$ python3 -q
>>> import numpy as np
>>> np.set_printoptions(suppress=True, linewidth=120)
>>> E = np.load("sample10.npy")
>>> E
array([[0, 1, 1],
       [1, 0, 1],
       [1, 1, 0]])
>>> # symmetric, so the eigenvalues are real
>>> w, evecs = np.linalg.eig(E)
>>> np.round(E @ evecs[:, 0] - w[0] * evecs[:, 0], 3) + 0
array([0., 0., 0.])
>>> np.round(np.prod(w), 3)
np.float64(2.0)
>>> Q, R = np.linalg.qr(E)
>>> Q.round(3)
array([[ 0.   ,  0.816, -0.577],
       [-0.707, -0.408, -0.577],
       [-0.707,  0.408,  0.577]])
>>> np.round(np.abs(np.diag(R)), 3)
array([1.414, 1.225, 1.155])
>>> Q.shape, R.shape
((3, 3), (3, 3))
>>> rng = np.random.default_rng(58188)
>>> idx = rng.integers(0, 3, 2)
>>> X = np.triu((idx[:, None] == idx) & (rng.random((2, 2)) < 0.8), 1).astype(int)
>>> X += X.T
>>> X
array([[0, 0],
       [0, 0]])
>>> P = np.triu(np.array([[1, 3, -2], [-2, 2, -3], [-2, -3, 2]]), 1) + np.eye(3)
>>> out = P @ E @ np.linalg.inv(P)
>>> np.trace(out), np.trace(E)
(np.float64(0.0), np.int64(0))
>>> out
array([[ 1., -4., -6.],
       [-2.,  3.,  6.],
       [ 1., -2., -4.]])
>>> np.round(np.poly(out), 3) + 0
array([ 1.,  0., -3., -2.])
>>> np.argwhere(np.triu(E))
array([[0, 1],
       [0, 2],
       [1, 2]])
>>> E @ E
array([[2, 1, 1],
       [1, 2, 1],
       [1, 1, 2]])
>>> Lm = np.diag(E.sum(axis=1)) - E
>>> Lm
array([[ 2, -1, -1],
       [-1,  2, -1],
       [-1, -1,  2]])
>>> (np.linalg.eigvalsh(Lm) < 1e-8).sum()
np.int64(1)
>>> np.linalg.matrix_power(E, 4)
array([[6, 5, 5],
       [5, 6, 5],
       [5, 5, 6]])
>>> (E + E.T) / 2
array([[0., 1., 1.],
       [1., 0., 1.],
       [1., 1., 0.]])
>>> E @ E
array([[2, 1, 1],
       [1, 2, 1],
       [1, 1, 2]])
>>> np.allclose(E @ E.T, E.T @ E)
True
>>> round(np.abs(np.linalg.eigvals(E)).max(), 3)
np.float64(2.0)
>>> round(float(np.linalg.det(E)), 3)
2.0
>>> def softmax(z):
...     e = np.exp(z - z.max(axis=-1, keepdims=True))
...     return e / e.sum(axis=-1, keepdims=True)
... 
>>> np.round(softmax(E[2] + 2), 3)
array([0.422, 0.422, 0.155])
>>> np.round(softmax(10 * E[2]), 3) + 0
array([0.5, 0.5, 0. ])
>>> scores = E @ E.T / np.sqrt(3)
>>> softmax(scores).round(6).argmax(axis=1)
array([0, 1, 2])
>>> np.round(softmax(scores), 3)
array([[0.471, 0.264, 0.264],
       [0.264, 0.471, 0.264],
       [0.264, 0.264, 0.471]])
>>> np.round(softmax(scores + np.triu(np.full(scores.shape, -np.inf), 1)), 3)
array([[1.   , 0.   , 0.   ],
       [0.36 , 0.64 , 0.   ],
       [0.264, 0.264, 0.471]])
>>> w, evecs = np.linalg.eigh(E)
>>> vec = np.array([-5, 3, -1])
>>> round(vec @ E @ vec / (vec @ vec), 3), np.round(w[0], 3), np.round(w[-1], 3)
(np.float64(-0.743), np.float64(-1.0), np.float64(2.0))
>>> (np.sign(evecs[:, -1].round(6)) == np.sign(evecs[0, -1].round(6))).astype(int)
array([1, 1, 1])
>>> vec @ E @ vec
np.int64(-26)
>>> np.round(np.linalg.eigvalsh(E[1:, 1:]), 3)
array([-1.,  1.])
>>> np.round(evecs * np.abs(w) @ evecs.T, 3)
array([[1.333, 0.333, 0.333],
       [0.333, 1.333, 0.333],
       [0.333, 0.333, 1.333]])
>>> out = np.array([[-0.2], [-0.5], [-0.3], [-0.8], [-1.8], [-1.9]])
>>> C = np.array([[-1.3, 0.0, 1.2, -1.6, -0.8, -1.7]])
>>> J = out @ C
>>> J.round(3)
array([[ 0.26,  0.  , -0.24,  0.32,  0.16,  0.34],
       [ 0.65,  0.  , -0.6 ,  0.8 ,  0.4 ,  0.85],
       [ 0.39,  0.  , -0.36,  0.48,  0.24,  0.51],
       [ 1.04,  0.  , -0.96,  1.28,  0.64,  1.36],
       [ 2.34,  0.  , -2.16,  2.88,  1.44,  3.06],
       [ 2.47,  0.  , -2.28,  3.04,  1.52,  3.23]])
>>> left, sv, Vt = np.linalg.svd(J)
>>> sv.round(3) + 0
array([8.518, 0.   , 0.   , 0.   , 0.   , 0.   ])
>>> out = left[:, :1] @ np.diag(sv[:1]) @ Vt[:1]
>>> out.round(3)
array([[ 0.26,  0.  , -0.24,  0.32,  0.16,  0.34],
       [ 0.65,  0.  , -0.6 ,  0.8 ,  0.4 ,  0.85],
       [ 0.39,  0.  , -0.36,  0.48,  0.24,  0.51],
       [ 1.04,  0.  , -0.96,  1.28,  0.64,  1.36],
       [ 2.34,  0.  , -2.16,  2.88,  1.44,  3.06],
       [ 2.47,  0.  , -2.28,  3.04,  1.52,  3.23]])
>>> np.round(np.linalg.norm(J - out, 2), 3), round(sv[1], 3)
(np.float64(0.0), np.float64(0.0))
>>> np.round(np.abs(J - out).max(), 3)
np.float64(0.0)
>>> np.linalg.matrix_rank(out)
np.int64(1)
>>> theta = np.radians(30)
>>> R = np.eye(6)
>>> R[5, 5] = R[0, 0] = np.cos(theta)
>>> R[5, 0], R[0, 5] = -np.sin(theta), np.sin(theta)
>>> R.round(3)
array([[ 0.866,  0.   ,  0.   ,  0.   ,  0.   ,  0.5  ],
       [ 0.   ,  1.   ,  0.   ,  0.   ,  0.   ,  0.   ],
       [ 0.   ,  0.   ,  1.   ,  0.   ,  0.   ,  0.   ],
       [ 0.   ,  0.   ,  0.   ,  1.   ,  0.   ,  0.   ],
       [ 0.   ,  0.   ,  0.   ,  0.   ,  1.   ,  0.   ],
       [-0.5  ,  0.   ,  0.   ,  0.   ,  0.   ,  0.866]])
>>> out = J @ R.T
>>> np.round(np.abs(out - J).max(axis=0), 3)
array([1.284, 0.   , 0.   , 0.   , 0.   , 1.668])
>>> np.round(np.linalg.svd(J, compute_uv=False), 3) + 0, np.round(np.linalg.svd(out, compute_uv=False), 3) + 0
(array([8.518, 0.   , 0.   , 0.   , 0.   , 0.   ]), array([8.518, 0.   , 0.   , 0.   , 0.   , 0.   ]))
>>> np.allclose(np.linalg.norm(J, axis=1), np.linalg.norm(out, axis=1))
True
>>> out.round(3)
array([[ 0.395,  0.   , -0.24 ,  0.32 ,  0.16 ,  0.164],
       [ 0.988,  0.   , -0.6  ,  0.8  ,  0.4  ,  0.411],
       [ 0.593,  0.   , -0.36 ,  0.48 ,  0.24 ,  0.247],
       [ 1.581,  0.   , -0.96 ,  1.28 ,  0.64 ,  0.658],
       [ 3.556,  0.   , -2.16 ,  2.88 ,  1.44 ,  1.48 ],
       [ 3.754,  0.   , -2.28 ,  3.04 ,  1.52 ,  1.562]])
